In [1]: import numpy as np

In [2]: from numpy import linalg as LA

In [3]: np.set_printoptions(precision=1, suppress=True, linewidth=160, sign=" ")

In [4]: tidy = lambda a: np.round(a, 1) + 0

In [5]: B = np.array([[1, 0, 1, 1, 2, 1],
   ...:     [0, 1, 1, 0, 1, 1],
   ...:     [1, 0, 0, 2, 1, 0],
   ...:     [1, 1, 2, 1, 1, 0],
   ...:     [2, 2, 1, 0, 0, 0],
   ...:     [0, 0, 0, 0, 2, 0]])

In [6]: K = np.triu(B, 1)

In [7]: K
Out[7]: 
array([[ 0,  0,  1,  1,  2,  1],
       [ 0,  0,  1,  0,  1,  1],
       [ 0,  0,  0,  2,  1,  0],
       [ 0,  0,  0,  0,  1,  0],
       [ 0,  0,  0,  0,  0,  0],
       [ 0,  0,  0,  0,  0,  0]])

In [8]: # triangular, det is the product of the diagonal

In [9]: rng = np.random.default_rng(27)

In [10]: lab = rng.permutation(6)

In [11]: lab
Out[11]: array([ 1,  0,  2,  3,  4,  5])

In [12]: B = K[lab][:, lab]

In [13]: B
Out[13]: 
array([[ 0,  0,  1,  0,  1,  1],
       [ 0,  0,  1,  1,  2,  1],
       [ 0,  0,  0,  2,  1,  0],
       [ 0,  0,  0,  0,  1,  0],
       [ 0,  0,  0,  0,  0,  0],
       [ 0,  0,  0,  0,  0,  0]])

In [14]: np.allclose(B, K)
Out[14]: False

In [15]: tidy(LA.norm(K, 2) / LA.norm(K))
Out[15]: np.float64(0.9)

In [16]: B = np.array([[0, 2], [3, -1], [3, 2], [-3, -2], [-1, -2], [3, 0]])

In [17]: LA.matrix_rank(K @ B)
Out[17]: np.int64(2)

In [18]: np.einsum("ij,ij->i", K, K)
Out[18]: array([ 7,  3,  5,  1,  0,  0])

In [19]: np.einsum("ij->j", K)
Out[19]: array([ 0,  0,  2,  3,  5,  2])

In [20]: W = np.array([[-1, 1], [1, 0], [-1, -2], [0, 1], [-2, 0], [-1, -2]])

In [21]: c = np.array([8, 8])

In [22]: H = np.maximum(K @ W + c, 0)

In [23]: H
Out[23]: 
array([[  2,   5],
       [  4,   4],
       [  6,  10],
       [  6,   8],
       [  8,   8],
       [  8,   8]])

In [24]: W2 = np.array([[0, 1], [0, 2]])

In [25]: W @ W2
Out[25]: 
array([[ 0,  1],
       [ 0,  1],
       [ 0, -5],
       [ 0,  2],
       [ 0, -2],
       [ 0, -5]])

In [26]: H @ W2
Out[26]: 
array([[  0,  12],
       [  0,  12],
       [  0,  26],
       [  0,  22],
       [  0,  24],
       [  0,  24]])

In [27]: rank = LA.matrix_rank(K)

In [28]: rank
Out[28]: np.int64(3)

In [29]: null = LA.svd(K)[2][rank:].T

In [30]: [int(LA.matrix_rank(K[:i])) for i in range(1, len(K) + 1)]
Out[30]: [1, 2, 3, 3, 3, 3]

In [31]: [int(LA.matrix_rank(K[:, :j + 1])) for j in range(6)]
Out[31]: [0, 0, 1, 2, 3, 3]

In [32]: LA.matrix_rank(K.T @ K), LA.matrix_rank(K @ K.T)
Out[32]: (np.int64(3), np.int64(3))

In [33]: [int(LA.matrix_rank(np.delete(K, i, axis=0))) for i in range(6)]
Out[33]: [3, 3, 3, 3, 3, 3]

In [34]: tidy(K @ null)
Out[34]: 
array([[ 0.,  0.,  0.],
       [ 0.,  0.,  0.],
       [ 0.,  0.,  0.],
       [ 0.,  0.,  0.],
       [ 0.,  0.,  0.],
       [ 0.,  0.,  0.]])

In [35]: data = np.load("m.npy")

In [36]: tidy(data)
Out[36]: 
array([[ 0.8, -0.3,  0.2,  0.2,  0.2,  0.3],
       [-0.2,  0.1,  0. ,  0. ,  0. , -0.1],
       [-1.3,  0.5, -0.3, -0.3, -0.3, -0.5],
       [-1. ,  0.4, -0.2, -0.2, -0.2, -0.4],
       [ 1.3, -0.5,  0.3,  0.3,  0.3,  0.5],
       [ 2.8, -1. ,  0.6,  0.6,  0.6,  1. ]])

In [37]: left, sigma, Vt = LA.svd(data)

In [38]: np.argmax(sigma[:-1] / (sigma[1:] + 1e-6)) + 1
Out[38]: np.int64(1)

In [39]: B = left[:, :1] @ np.diag(sigma[:1]) @ Vt[:1]

In [40]: LA.matrix_rank(data, rtol=0.05)
Out[40]: np.int64(1)

In [41]: LA.matrix_rank(B)
Out[41]: np.int64(1)

In [42]: tidy(LA.norm(data - B) / LA.norm(data))
Out[42]: np.float64(0.0)

In [43]: tidy(np.sort(np.abs(LA.eigvals(data))))
Out[43]: array([ 0. ,  0. ,  0. ,  0. ,  0. ,  1.7])

In [44]: tidy(LA.matrix_power(data, 3))
Out[44]: 
array([[ 2.1, -0.8,  0.5,  0.5,  0.5,  0.8],
       [-0.5,  0.2, -0.1, -0.1, -0.1, -0.2],
       [-3.8,  1.4, -0.8, -0.8, -0.8, -1.4],
       [-2.7,  1. , -0.6, -0.6, -0.6, -1. ],
       [ 3.8, -1.4,  0.8,  0.8,  0.8,  1.4],
       [ 8. , -3. ,  1.7,  1.7,  1.7,  3. ]])

In [45]: data.inv()
AttributeError: 'numpy.ndarray' object has no attribute 'inv'


In [46]: tidy(data @ data)
Out[46]: 
array([[ 1.3, -0.5,  0.3,  0.3,  0.3,  0.5],
       [-0.3,  0.1, -0.1, -0.1, -0.1, -0.1],
       [-2.2,  0.8, -0.5, -0.5, -0.5, -0.8],
       [-1.6,  0.6, -0.3, -0.3, -0.3, -0.6],
       [ 2.2, -0.8,  0.5,  0.5,  0.5,  0.8],
       [ 4.8, -1.8,  1. ,  1. ,  1. ,  1.8]])

In [47]: tidy(np.trace(data))
Out[47]: np.float64(1.7)

In [48]: W = np.array([[1, 3, 0, 0, 2],
    ...:     [3, 3, 0, 0, 3],
    ...:     [1, 1, 0, 1, 3],
    ...:     [2, 2, 1, 1, 2],
    ...:     [2, 0, 3, 1, 3],
    ...:     [2, 1, 1, 1, 0]])

In [49]: c = np.array([3, 5, 4, -3, -2])

In [50]: H = np.maximum(data @ W + c, 0)

In [51]: tidy((H > 0).mean(axis=0))
Out[51]: array([ 1. ,  1. ,  1. ,  0. ,  0.3])

In [52]: W2 = np.array([[0, 3], [3, 3], [0, 0], [3, 2], [2, 2]])

In [53]: (H @ W2).round(6).argmax(axis=1)
Out[53]: array([ 1,  1,  1,  1,  1,  1])

In [54]: left, sigma, Vt = LA.svd(data)

In [55]: vecs = Vt[:(sigma > 1e-8).sum()]

In [56]: x0 = data[5] + -1 * data[1] + rng.integers(2) * np.eye(6)[0]

In [57]: tidy(x0)
Out[57]: array([ 3. , -1.1,  0.6,  0.6,  0.6,  1.1])

In [58]: tidy(vecs.T @ vecs)
Out[58]: 
array([[ 0.7, -0.3,  0.1,  0.1,  0.1,  0.3],
       [-0.3,  0.1, -0.1, -0.1, -0.1, -0.1],
       [ 0.1, -0.1,  0. ,  0. ,  0. ,  0.1],
       [ 0.1, -0.1,  0. ,  0. ,  0. ,  0.1],
       [ 0.1, -0.1,  0. ,  0. ,  0. ,  0.1],
       [ 0.3, -0.1,  0.1,  0.1,  0.1,  0.1]])

In [59]: LA.matrix_rank(np.vstack([data, x0]))
Out[59]: np.int64(1)
